$ ipython --no-banner

In [1]: import numpy as np

In [2]: np.set_printoptions(suppress=True, linewidth=200)

In [3]: def tidy(a):
   ...:     return np.round(a, 2) + 0
   ...: 

In [4]: M = np.load("data.npy")

In [5]: M
Out[5]: 
array([[2, 2, 1, 0, 1, 2, 0, 0, 2],
       [2, 2, 2, 1, 0, 1, 2, 0, 0],
       [1, 2, 2, 2, 1, 0, 1, 2, 0],
       [0, 1, 2, 2, 2, 1, 0, 1, 2],
       [1, 0, 1, 2, 2, 2, 1, 0, 1],
       [2, 1, 0, 1, 2, 2, 2, 1, 0],
       [0, 2, 1, 0, 1, 2, 2, 2, 1],
       [0, 0, 2, 1, 0, 1, 2, 2, 2],
       [2, 0, 0, 2, 1, 0, 1, 2, 2]])

In [6]: # symmetric, so the eigenvalues are real

In [7]: M2 = np.array([[4, 5, 1],
   ...:     [2, -2, -5],
   ...:     [5, 3, 1],
   ...:     [-4, 4, 0],
   ...:     [-5, -4, 4],
   ...:     [1, -5, -1],
   ...:     [3, 1, -2],
   ...:     [2, 1, 5],
   ...:     [5, 0, 0]])

In [8]: np.einsum("ik,kj->ij", M, M2)
Out[8]: 
array([[ 24,  -5,  -5],
       [ 25,  13, -11],
       [ 12,  14,   5],
       [  7,   0,   9],
       [  1,  -1,   6],
       [  6,  -3,   4],
       [ 21, -11,  -1],
       [ 27,   9,   7],
       [ 12,  17,  14]])

In [9]: np.vstack([M, M2.T]).shape
Out[9]: (12, 9)

In [10]: W1 = np.array([[3, 3, 2],
    ...:     [-1, -2, -1],
    ...:     [-2, 0, 0],
    ...:     [0, 3, -1],
    ...:     [-3, -1, -2],
    ...:     [-2, 0, -3],
    ...:     [1, -1, 0],
    ...:     [2, 1, 2],
    ...:     [-1, 1, 0]])

In [11]: beta = np.array([1, -2, -1])

In [12]: H = np.maximum(M @ W1 + beta, 0)

In [13]: np.linalg.matrix_rank(H)
Out[13]: np.int64(3)

In [14]: tidy((H > 0).mean(axis=0))
Out[14]: array([0.22, 0.89, 0.11])

In [15]: W2 = np.array([[5, -8, -2], [-1, 0, -3], [9, -6, 1]])

In [16]: (H @ W2).round(6).argmax(axis=1)
Out[16]: array([1, 0, 1, 1, 1, 1, 0, 1, 0])

In [17]: H @ W2
Out[17]: 
array([[ -1,   0,  -3],
       [  4,  -8,  -5],
       [ -3,   0,  -9],
       [ -3,   0,  -9],
       [ -5,   0, -15],
       [ -2,   0,  -6],
       [  0,   0,   0],
       [ -3,   0,  -9],
       [ 50, -74, -47]])
